% ipython --no-banner

In [1]: import numpy as np

In [2]: from numpy import linalg as LA

In [3]: np.set_printoptions(precision=1, suppress=True, linewidth=200, sign=" ")

In [4]: cent = np.array([[7, 1, -6], [-6, 8, -1]])

In [5]: mat = np.repeat(cent, 30 // 2, axis=0)

In [6]: rng = np.random.default_rng(19204)

In [7]: mat = mat + 0.1 * rng.normal(size=mat.shape)

In [8]: mat
Out[8]: 
array([[ 7. ,  1.2, -5.9],
       [ 7.1,  1. , -5.9],
       [ 6.9,  1. , -6.1],
       [ 6.9,  1.1, -6. ],
       [ 7.1,  1. , -6. ],
       [ 6.8,  0.9, -5.9],
       [ 7. ,  1.1, -6.1],
       [ 7. ,  1.1, -6.1],
       [ 7. ,  1. , -6.1],
       [ 7.1,  1. , -6. ],
       [ 7. ,  1. , -6.1],
       [ 7.1,  1. , -5.9],
       [ 7. ,  1.1, -6. ],
       [ 7.1,  1. , -5.9],
       [ 7. ,  1. , -6.1],
       [-6. ,  8. , -0.9],
       [-6.1,  7.9, -1. ],
       [-5.7,  8.1, -0.9],
       [-6. ,  8. , -1. ],
       [-6. ,  8. , -1. ],
       [-6.1,  7.9, -1. ],
       [-6.1,  8.1, -1. ],
       [-6.1,  8.1, -1.1],
       [-6. ,  7.9, -1.1],
       [-6.1,  8. , -1.1],
       [-6.2,  7.9, -0.8],
       [-6. ,  7.9, -1. ],
       [-6. ,  8. , -1.2],
       [-6.2,  8.2, -1.1],
       [-5.9,  7.9, -1.1]])

In [9]: Y = mat / LA.norm(mat, axis=1)
Traceback (most recent call last):
  Cell In[9], line 1
    Y = mat / LA.norm(mat, axis=1)
ValueError: operands could not be broadcast together with shapes (30,3) (30,) 


In [10]: Y = mat / LA.norm(mat, axis=1, keepdims=True)

In [11]: gram = Y @ Y.T

In [12]: (gram - 2 * np.eye(30)).round(6).argmax(axis=1)
Out[12]: array([  6,  13,  14,   6,   9,  14,   3,  10,  10,   4,   7,   9,   6,   1,   5,  21,  26,  19,  19,  18,  26,  15,  27,  24,  28,  16,  16,  22,  24,  27])

In [13]: LA.norm(Y, axis=1)
Out[13]: array([ 1.,  1.,  1.,  1.,  1.,  1.,  1.,  1.,  1.,  1.,  1.,  1.,  1.,  1.,  1.,  1.,  1.,  1.,  1.,  1.,  1.,  1.,  1.,  1.,  1.,  1.,  1.,  1.,  1.,  1.])

In [14]: gram[3]
Out[14]: array([ 1. ,  1. ,  1. ,  1. ,  1. ,  1. ,  1. ,  1. ,  1. ,  1. ,  1. ,  1. ,  1. ,  1. ,  1. , -0.3, -0.3, -0.3, -0.3, -0.3, -0.3, -0.3, -0.3, -0.3, -0.3, -0.3, -0.3, -0.3, -0.3, -0.3])

In [15]: round(np.degrees(np.arccos(np.clip(gram[3, 29], -1, 1))), 1)
Out[15]: np.float64(105.8)

In [16]: hat = mat @ LA.solve(mat.T @ mat, mat.T)

In [17]: np.diag(hat)
Out[17]: array([ 0.1,  0.1,  0.1,  0.1,  0.1,  0.1,  0.1,  0.1,  0.1,  0.1,  0.1,  0.1,  0.1,  0.1,  0.1,  0.1,  0.1,  0.4,  0.1,  0.1,  0.1,  0.1,  0.1,  0.1,  0.1,  0.1,  0.1,  0.1,  0.1,  0.1])

In [18]: np.round(np.trace(hat), 1)
Out[18]: np.float64(3.0)

In [19]: print(np.round(LA.eigvalsh(hat), 1) + 0)
[ 0.  0.  0.  0.  0.  0.  0.  0.  0.  0.  0.  0.  0.  0.  0.  0.  0.  0.  0.  0.  0.  0.  0.  0.  0.  0.  0.  1.  1.  1.]

In [20]: left, s, vt = LA.svd(mat)

In [21]: print(s)
[ 42.9  31.2   0.4]

In [22]: np.argmax(s[:-1] / (s[1:] + 1e-6)) + 1
Out[22]: np.int64(2)

In [23]: Y = left[:, :2] @ np.diag(s[:2]) @ vt[:2]

In [24]: LA.matrix_rank(Y)
Out[24]: np.int64(2)

In [25]: LA.matrix_rank(mat, rtol=0.05)
Out[25]: np.int64(2)

In [26]: np.round(LA.norm(mat - Y) / LA.norm(mat), 1)
Out[26]: np.float64(0.0)

In [27]: print(Y)
[[ 6.9  1.1 -6. ]
 [ 7.1  1.  -6. ]
 [ 7.   1.  -6. ]
 [ 6.9  1.1 -6. ]
 [ 7.   1.  -6. ]
 [ 6.9  1.  -5.9]
 [ 7.   1.1 -6.1]
 [ 7.   1.1 -6.1]
 [ 7.1  1.1 -6.1]
 [ 7.1  1.  -6.1]
 [ 7.   1.1 -6.1]
 [ 7.   1.  -6. ]
 [ 7.   1.1 -6. ]
 [ 7.1  0.9 -6. ]
 [ 7.   1.  -6. ]
 [-6.   7.9 -1. ]
 [-6.1  7.9 -0.9]
 [-5.9  7.9 -1.1]
 [-6.   8.  -1. ]
 [-6.   8.  -1. ]
 [-6.1  8.  -1. ]
 [-6.2  8.1 -1. ]
 [-6.   8.1 -1.1]
 [-6.   8.  -1. ]
 [-6.1  8.1 -1. ]
 [-6.2  7.9 -0.8]
 [-6.   7.9 -1. ]
 [-5.9  8.  -1.1]
 [-6.2  8.2 -1.1]
 [-5.9  7.9 -1.1]]

In [28]: round(np.abs(mat - Y).max(), 1)
Out[28]: np.float64(0.2)

In [29]: data = np.array([[-2.0, 0.0, 0.0, 0.0, 0.0, 0.0],
    ...:     [0.0, 7.0, 3.0, 9.0, 3.0, -6.0],
    ...:     [0.0, 3.0, -1.0, 3.0, 1.0, -2.0],
    ...:     [0.0, 9.0, 3.0, 7.0, 3.0, -6.0],
    ...:     [0.0, 3.0, 1.0, 3.0, -1.0, -2.0],
    ...:     [0.0, -6.0, -2.0, -6.0, -2.0, 2.0]])

In [30]: round(float(LA.eigvalsh(data).min()), 1)
Out[30]: -2.0

In [31]: print(np.all(LA.eigvalsh(data) > 0))
False

In [32]: left, s, vt = LA.svd(data, full_matrices=False)

In [33]: round(float(np.sqrt((s ** 2).sum())), 1), np.round(LA.norm(data), 1)
Out[33]: (22.4, np.float64(22.4))

In [34]: s
Out[34]: array([ 22.,   2.,   2.,   2.,   2.,   2.])

In [35]: np.cumsum(s ** 2) / np.sum(s ** 2)
Out[35]: array([ 1.,  1.,  1.,  1.,  1.,  1.])

In [36]: np.abs(vt[0])
Out[36]: array([ 0. ,  0.6,  0.2,  0.6,  0.2,  0.4])

In [37]: np.allclose(left * s @ vt, data)
Out[37]: True

In [38]: np.abs(LA.svd(data)[2][-1])
Out[38]: array([ 0. ,  0.8,  0.2,  0.5,  0.2,  0.3])

In [39]: LA.matrix_rank(data, rtol=0.1)
Out[39]: np.int64(1)

In [40]: np.argsort(-LA.norm(data, axis=0).round(6), kind="stable")[:3]
Out[40]: array([ 1,  3,  5])

In [41]: round(np.log10(LA.cond(data)))
Out[41]: 1

In [42]: r0, r1 = data[1], data[0]

In [43]: r0 @ r1
Out[43]: np.float64(0.0)

In [44]: r0 @ r0
Out[44]: np.float64(184.0)

In [45]: p = (r0 @ r1) / (r0 @ r0) * r0

In [46]: round(float(LA.norm(r0 + r1) ** 2 + LA.norm(r0 - r1) ** 2), 1)
Out[46]: 376.0

In [47]: print(LA.matrix_rank(np.outer(r0, r1)))
1

In [48]: p
Out[48]: array([ 0.,  0.,  0.,  0.,  0., -0.])

In [49]: Q, _ = LA.qr(np.array([[-0.9, -0.8, 0.0, 0.7, -1.7, 0.3],
    ...:     [0.4, 0.0, 0.1, -0.6, 0.7, 0.0],
    ...:     [0.8, 0.6, 0.0, -1.5, -0.6, -0.1],
    ...:     [-0.3, 1.2, 0.5, -0.3, -1.9, -1.6],
    ...:     [0.0, -0.4, -0.6, 0.1, -0.4, 1.1],
    ...:     [0.0, -0.9, 1.7, -0.1, -1.0, -0.6]]))

In [50]: A = 4 * Q

In [51]: A.round(1) + 0
Out[51]: 
array([[-2.8, -0.8,  0.3,  2.6,  0.8,  0.5],
       [ 1.2, -0.5, -0.2,  0.9,  2.5, -2.6],
       [ 2.5,  0.5, -0.2,  2.7, -0.6,  1.4],
       [-0.9,  3.1, -1.7,  0.7, -0.7, -1.3],
       [ 0. , -0.9,  1.5,  0.9, -2.7, -2.2],
       [ 0. , -2.1, -3.3,  0. , -0.9, -0.3]])

In [52]: labels = rng.permutation(6)

In [53]: Y = A[:, labels] * rng.choice([-1, 1], 6)

In [54]: print(Y.round(1) + 0)
[[ 2.6 -0.5 -0.8 -0.3  0.8  2.8]
 [ 0.9  2.6 -2.5  0.2  0.5 -1.2]
 [ 2.7 -1.4  0.6  0.2 -0.5 -2.5]
 [ 0.7  1.3  0.7  1.7 -3.1  0.9]
 [ 0.9  2.2  2.7 -1.5  0.9  0. ]
 [ 0.   0.3  0.9  3.3  2.1  0. ]]

In [55]: left, _, vt = LA.svd(A.T @ Y)

In [56]: np.round(LA.lstsq(A, Y)[0], 1) + 0
Out[56]: 
array([[ 0.,  0.,  0.,  0.,  0., -1.],
       [ 0.,  0.,  0.,  0., -1.,  0.],
       [ 0.,  0.,  0., -1.,  0.,  0.],
       [ 1.,  0.,  0.,  0.,  0.,  0.],
       [ 0.,  0., -1.,  0.,  0.,  0.],
       [ 0., -1.,  0.,  0.,  0.,  0.]])

In [57]: np.round(left @ vt, 1) + 0
Out[57]: 
array([[ 0.,  0.,  0.,  0.,  0., -1.],
       [ 0.,  0.,  0.,  0., -1.,  0.],
       [ 0.,  0.,  0., -1.,  0.,  0.],
       [ 1.,  0.,  0.,  0.,  0.,  0.],
       [ 0.,  0., -1.,  0.,  0.,  0.],
       [ 0., -1.,  0.,  0.,  0.,  0.]])

In [58]: labels
Out[58]: array([ 3,  5,  4,  2,  1,  0])

In [59]: np.round(Y[:, 1] @ Y[:, 5], 1)
Out[59]: np.float64(0.0)

In [60]: np.round(Y @ Y.T, 1) + 0
Out[60]: 
array([[ 16.,   0.,   0.,   0.,   0.,   0.],
       [  0.,  16.,   0.,   0.,   0.,   0.],
       [  0.,   0.,  16.,   0.,   0.,   0.],
       [  0.,   0.,   0.,  16.,   0.,   0.],
       [  0.,   0.,   0.,   0.,  16.,   0.],
       [  0.,   0.,   0.,   0.,   0.,  16.]])

In [61]: LA.svd(Y, compute_uv=False)
Out[61]: array([ 4.,  4.,  4.,  4.,  4.,  4.])

In [62]: print(LA.norm(Y, axis=0))
[ 4.  4.  4.  4.  4.  4.]

In [63]: Q, R = LA.qr(A)

In [64]: print(np.trace(Q @ Q.T))
6.0

In [65]: np.round(Q.T @ Q, 1) + 0
Out[65]: 
array([[ 1.,  0.,  0.,  0.,  0.,  0.],
       [ 0.,  1.,  0.,  0.,  0.,  0.],
       [ 0.,  0.,  1.,  0.,  0.,  0.],
       [ 0.,  0.,  0.,  1.,  0.,  0.],
       [ 0.,  0.,  0.,  0.,  1.,  0.],
       [ 0.,  0.,  0.,  0.,  0.,  1.]])

In [66]: np.round(Q @ R, 1) + 0
Out[66]: 
array([[-2.8, -0.8,  0.3,  2.6,  0.8,  0.5],
       [ 1.2, -0.5, -0.2,  0.9,  2.5, -2.6],
       [ 2.5,  0.5, -0.2,  2.7, -0.6,  1.4],
       [-0.9,  3.1, -1.7,  0.7, -0.7, -1.3],
       [ 0. , -0.9,  1.5,  0.9, -2.7, -2.2],
       [ 0. , -2.1, -3.3,  0. , -0.9, -0.3]])

In [67]: np.allclose(A, A.T)
Out[67]: False

In [68]: print(np.sort(np.abs(LA.eigvals(A))))
[ 4.  4.  4.  4.  4.  4.]

In [69]: A.inv()
Traceback (most recent call last):
  Cell In[69], line 1
    A.inv()
AttributeError: 'numpy.ndarray' object has no attribute 'inv'


In [70]: assert A == A.T
Traceback (most recent call last):
  Cell In[70], line 1
    assert A == A.T
ValueError: The truth value of an array with more than one element is ambiguous. Use a.any() or a.all()


In [71]: round(float(np.trace(A)), 1)
Out[71]: -5.7

In [72]: labels = rng.permutation(6)

In [73]: labels
Out[73]: array([ 0,  5,  2,  1,  4,  3])

In [74]: Y = A[labels][:, labels]

In [75]: print(np.sort(np.abs(LA.eigvals(Y))))
[ 4.  4.  4.  4.  4.  4.]

In [76]: round(float(np.trace(Y)), 1)
Out[76]: -5.7

In [77]: np.allclose(Y, A)
Out[77]: False

In [78]: W0 = np.loadtxt("a.csv", delimiter=",")

In [79]: W0
Out[79]: 
array([[ 0.3,  1.3, -0.2,  0.8, -0.7,  1.2, -0.9,  1.1, -0.4, -1. ,  0.2],
       [-2.1,  0.6, -1.2, -2.8, -1.4,  0.6,  1.4,  1.9,  0.4,  1.3, -0.2],
       [ 1.7, -0.2,  1.4, -0.2, -0.1,  3. , -1.6, -0.2,  1.1, -3.1,  0.8],
       [ 0.5,  0.2,  2.1, -0.3,  0.7, -1. , -0.4,  0.6,  1.3,  0.7,  0.1],
       [ 0.1,  0.3, -2. ,  1.7, -1.6, -0.3,  0.6,  0. , -0.7,  0. ,  0.5],
       [-1.6,  1. , -1.4,  2. , -0.5, -1.4,  0.1,  1. , -1.2,  2.1,  0. ],
       [ 0.2, -0.3,  0.3, -2.5, -0.4,  2.8,  1. ,  1.1,  0.9, -0.6,  0.3],
       [ 2.4, -0.3,  0.6, -2.7, -1.8,  4.2, -0.8,  2.4,  0.7, -3. ,  0.8],
       [ 0.6,  0.7,  0.8,  1.6,  0.2, -0.6, -1.6, -0.3, -0.9, -0.9, -0.4],
       [ 2. , -1.5,  0.9,  0.2,  0.9, -0.1, -0.8, -1.8, -0.7, -0.4, -0.6],
       [ 0.4,  0.1, -0.1, -0.8, -0.2,  1.3,  0.8, -0.9,  1. , -1.1,  1.3]])

In [80]: r0 = np.array([1, 0, 1])

In [81]: np.array([np.convolve(row, r0, "same") for row in W0])
Out[81]: 
array([[ 1.3,  0.1,  2.1, -0.9,  2. , -1.6,  2.3, -1.3,  0.1, -0.2, -1. ],
       [ 0.6, -3.3, -2.2, -2.6, -2.2,  0. ,  2.5,  1.8,  3.2,  0.2,  1.3],
       [-0.2,  3.1, -0.4,  1.3,  2.8, -1.7,  2.8, -0.5, -3.3,  1.9, -3.1],
       [ 0.2,  2.6, -0.1,  2.8, -1.3,  0.3, -0.4,  0.9,  1.3,  1.4,  0.7],
       [ 0.3, -1.9,  2. , -3.6,  1.4, -1. , -0.3, -0.1,  0. , -0.2,  0. ],
       [ 1. , -3. ,  3. , -1.9,  0.6, -0.4, -0.4, -1.1,  3.1, -1.2,  2.1],
       [-0.3,  0.5, -2.8, -0.1,  0.3,  0.6,  3.9,  1.9,  0.5,  1.2, -0.6],
       [-0.3,  3. , -3. , -1.2,  1.5, -2.6,  6.6, -0.1, -0.6,  1.5, -3. ],
       [ 0.7,  1.4,  2.3,  1. ,  1. , -1.4, -0.9, -2.5, -1.2, -1.3, -0.9],
       [-1.5,  2.9, -1.3,  1.8,  0.1,  0.1, -1.9, -1.5, -2.2, -1.3, -0.4],
       [ 0.1,  0.3, -0.7, -0.3,  0.5,  0.6,  0.4,  1.8, -2. ,  2.3, -1.1]])

In [82]: np.convolve(W0[8], r0)
Out[82]: array([ 0.6,  0.7,  1.4,  2.3,  1. ,  1. , -1.4, -0.9, -2.5, -1.2, -1.3, -0.9, -0.4])

In [83]: np.cross(W0[8, :3], W0[9, :3])
Out[83]: array([ 1.8,  1.1, -2.3])

In [84]: vec = np.array([-8, -5, -5, 2, -6, 2, -6, 6, 1, 8, 7])

In [85]: y = W0 @ vec

In [86]: y
Out[86]: array([  5.3,  36.2, -23.1,  -8.7,  19.3,  40. ,   0.2,  -5.4, -14.6, -32.3,  -9.9])

In [87]: np.round(LA.solve(W0, W0[:, 7]), 1) + 0
Out[87]: array([ 0.,  0.,  0.,  0.,  0.,  0.,  0.,  1.,  0.,  0.,  0.])

In [88]: print(LA.solve(W0, y + W0[:, 3]))
[-8. -5. -5.  3. -6.  2. -6.  6.  1.  8.  7.]

In [89]: LA.solve(W0, 5 * y)
Out[89]: array([-40., -25., -25.,  10., -30.,  10., -30.,  30.,   5.,  40.,  35.])

In [90]: np.round(LA.solve(W0.T, W0[10]), 1) + 0
Out[90]: array([ 0.,  0.,  0.,  0.,  0.,  0.,  0.,  0.,  0.,  0.,  1.])

In [91]: feats = np.eye(10, dtype=int)[rng.permutation(10)]

In [92]: feats
Out[92]: 
array([[ 0,  0,  0,  0,  1,  0,  0,  0,  0,  0],
       [ 0,  1,  0,  0,  0,  0,  0,  0,  0,  0],
       [ 0,  0,  1,  0,  0,  0,  0,  0,  0,  0],
       [ 0,  0,  0,  1,  0,  0,  0,  0,  0,  0],
       [ 1,  0,  0,  0,  0,  0,  0,  0,  0,  0],
       [ 0,  0,  0,  0,  0,  0,  0,  1,  0,  0],
       [ 0,  0,  0,  0,  0,  0,  0,  0,  1,  0],
       [ 0,  0,  0,  0,  0,  1,  0,  0,  0,  0],
       [ 0,  0,  0,  0,  0,  0,  1,  0,  0,  0],
       [ 0,  0,  0,  0,  0,  0,  0,  0,  0,  1]])

In [93]: T = np.stack([feats, -2 * feats, feats[::-1]])

In [94]: print(T.shape)
(3, 10, 10)

In [95]: T.sum(axis=0)
Out[95]: 
array([[ 0,  0,  0,  0, -1,  0,  0,  0,  0,  1],
       [ 0, -1,  0,  0,  0,  0,  1,  0,  0,  0],
       [ 0,  0, -1,  0,  0,  1,  0,  0,  0,  0],
       [ 0,  0,  0, -1,  0,  0,  0,  0,  1,  0],
       [-1,  0,  0,  0,  0,  0,  0,  1,  0,  0],
       [ 1,  0,  0,  0,  0,  0,  0, -1,  0,  0],
       [ 0,  0,  0,  1,  0,  0,  0,  0, -1,  0],
       [ 0,  0,  1,  0,  0, -1,  0,  0,  0,  0],
       [ 0,  1,  0,  0,  0,  0, -1,  0,  0,  0],
       [ 0,  0,  0,  0,  1,  0,  0,  0,  0, -1]])

In [96]: print(LA.norm(T, axis=(1, 2)))
[ 3.2  6.3  3.2]

In [97]: print((T @ feats.T).shape)
(3, 10, 10)

In [98]: print(np.einsum("bij,cij->bc", T, T))
[[ 10 -20   0]
 [-20  40   0]
 [  0   0  10]]

In [99]: LA.matrix_power(feats, 2)
Out[99]: 
array([[ 1,  0,  0,  0,  0,  0,  0,  0,  0,  0],
       [ 0,  1,  0,  0,  0,  0,  0,  0,  0,  0],
       [ 0,  0,  1,  0,  0,  0,  0,  0,  0,  0],
       [ 0,  0,  0,  1,  0,  0,  0,  0,  0,  0],
       [ 0,  0,  0,  0,  1,  0,  0,  0,  0,  0],
       [ 0,  0,  0,  0,  0,  1,  0,  0,  0,  0],
       [ 0,  0,  0,  0,  0,  0,  1,  0,  0,  0],
       [ 0,  0,  0,  0,  0,  0,  0,  1,  0,  0],
       [ 0,  0,  0,  0,  0,  0,  0,  0,  1,  0],
       [ 0,  0,  0,  0,  0,  0,  0,  0,  0,  1]])

In [100]: print(feats.sum(axis=1))
[ 1  1  1  1  1  1  1  1  1  1]

In [101]: p = np.eye(10)[9]

In [102]: for _ in range(3):
     ...:     p = p @ feats
     ...:     print(p.round(1))
     ...: 
[ 0.  0.  0.  0.  0.  0.  0.  0.  0.  1.]
[ 0.  0.  0.  0.  0.  0.  0.  0.  0.  1.]
[ 0.  0.  0.  0.  0.  0.  0.  0.  0.  1.]
